$ python3 -q
>>> import numpy as np
>>> np.set_printoptions(precision=3, suppress=True, linewidth=100, floatmode="fixed")
>>> data = np.loadtxt("sample13.csv", delimiter=",")
>>> data
array([[0.000, 0.000, 0.000, 0.000, 0.000, 0.000, 1.000],
       [0.000, 0.000, 0.000, 1.000, 0.000, 0.000, 0.000],
       [0.000, 0.000, 1.000, 0.000, 0.000, 0.000, 0.000],
       [0.000, 1.000, 0.000, 0.000, 0.000, 0.000, 0.000],
       [1.000, 0.000, 0.000, 0.000, 0.000, 0.000, 0.000],
       [0.000, 0.000, 0.000, 0.000, 1.000, 0.000, 0.000],
       [0.000, 0.000, 0.000, 0.000, 0.000, 1.000, 0.000]])
>>> # keeps lengths
>>> W1 = np.array([[4, -3, 1],
...     [3, 4, -1],
...     [2, -2, 2],
...     [-3, -5, 3],
...     [-5, 1, 0],
...     [-3, 3, 1],
...     [1, 3, 4]])
>>> c = np.array([3, 2, 0])
>>> act = np.maximum(data @ W1 + c, 0)
>>> (act > 0).mean(axis=0)
array([0.571, 0.571, 0.714])
>>> act
array([[4.000, 5.000, 4.000],
       [0.000, 0.000, 3.000],
       [5.000, 0.000, 2.000],
       [6.000, 6.000, 0.000],
       [7.000, 0.000, 1.000],
       [0.000, 3.000, 0.000],
       [0.000, 5.000, 1.000]])
>>> Z = np.array([[1, 5], [0, 3], [3, -5]])
>>> W1 @ Z
array([[  7,   6],
       [  0,  32],
       [  8,  -6],
       [  6, -45],
       [ -5, -22],
       [  0, -11],
       [ 13,  -6]])
>>> blk = np.stack([data, -1 * data, data[::-1]])
>>> np.einsum("bij,cij->bc", blk, blk)
array([[ 7.000, -7.000,  1.000],
       [-7.000,  7.000, -1.000],
       [ 1.000, -1.000,  7.000]])
>>> np.linalg.matrix_rank(blk.reshape(3, -1))
np.int64(2)
>>> np.linalg.det(blk)
array([ 1.000, -1.000, -1.000])
>>> (np.linalg.matrix_power((data != 0) + (data.T != 0) + np.eye(7), 7) > 0).astype(int)
array([[1, 0, 0, 0, 1, 1, 1],
       [0, 1, 0, 1, 0, 0, 0],
       [0, 0, 1, 0, 0, 0, 0],
       [0, 1, 0, 1, 0, 0, 0],
       [1, 0, 0, 0, 1, 1, 1],
       [1, 0, 0, 0, 1, 1, 1],
       [1, 0, 0, 0, 1, 1, 1]])
>>> np.flatnonzero(np.linalg.matrix_power((data != 0) + (data.T != 0) + np.eye(7), 7)[5])
array([0, 4, 5, 6])
>>> (data != 0).astype(int)
array([[0, 0, 0, 0, 0, 0, 1],
       [0, 0, 0, 1, 0, 0, 0],
       [0, 0, 1, 0, 0, 0, 0],
       [0, 1, 0, 0, 0, 0, 0],
       [1, 0, 0, 0, 0, 0, 0],
       [0, 0, 0, 0, 1, 0, 0],
       [0, 0, 0, 0, 0, 1, 0]])
>>> np.round(np.sort(np.linalg.eigvals(data).real), 3) + 0
array([-1.000, -1.000,  0.000,  0.000,  1.000,  1.000,  1.000])
>>> data @ data
array([[0.000, 0.000, 0.000, 0.000, 0.000, 1.000, 0.000],
       [0.000, 1.000, 0.000, 0.000, 0.000, 0.000, 0.000],
       [0.000, 0.000, 1.000, 0.000, 0.000, 0.000, 0.000],
       [0.000, 0.000, 0.000, 1.000, 0.000, 0.000, 0.000],
       [0.000, 0.000, 0.000, 0.000, 0.000, 0.000, 1.000],
       [1.000, 0.000, 0.000, 0.000, 0.000, 0.000, 0.000],
       [0.000, 0.000, 0.000, 0.000, 1.000, 0.000, 0.000]])
>>> round(float(np.linalg.det(data)), 3)
1.0
>>> t = np.deg2rad(120)
>>> W0 = np.eye(6)
>>> W0[np.ix_([0, 3], [0, 3])] = [[np.cos(t), -np.sin(t)], [np.sin(t), np.cos(t)]]
>>> W0
array([[-0.500,  0.000,  0.000, -0.866,  0.000,  0.000],
       [ 0.000,  1.000,  0.000,  0.000,  0.000,  0.000],
       [ 0.000,  0.000,  1.000,  0.000,  0.000,  0.000],
       [ 0.866,  0.000,  0.000, -0.500,  0.000,  0.000],
       [ 0.000,  0.000,  0.000,  0.000,  1.000,  0.000],
       [ 0.000,  0.000,  0.000,  0.000,  0.000,  1.000]])
>>> B = np.linalg.inv(W0)
>>> np.round(W0 @ B, 3) + 0
array([[1.000, 0.000, 0.000, 0.000, 0.000, 0.000],
       [0.000, 1.000, 0.000, 0.000, 0.000, 0.000],
       [0.000, 0.000, 1.000, 0.000, 0.000, 0.000],
       [0.000, 0.000, 0.000, 1.000, 0.000, 0.000],
       [0.000, 0.000, 0.000, 0.000, 1.000, 0.000],
       [0.000, 0.000, 0.000, 0.000, 0.000, 1.000]])
>>> np.linalg.inv(B)
array([[-0.500, -0.000, -0.000, -0.866, -0.000, -0.000],
       [ 0.000,  1.000,  0.000,  0.000,  0.000,  0.000],
       [ 0.000,  0.000,  1.000,  0.000,  0.000,  0.000],
       [ 0.866,  0.000,  0.000, -0.500,  0.000,  0.000],
       [ 0.000,  0.000,  0.000,  0.000,  1.000,  0.000],
       [ 0.000,  0.000,  0.000,  0.000,  0.000,  1.000]])
>>> np.round(np.linalg.slogdet(W0)[0], 3)
np.float64(1.0)
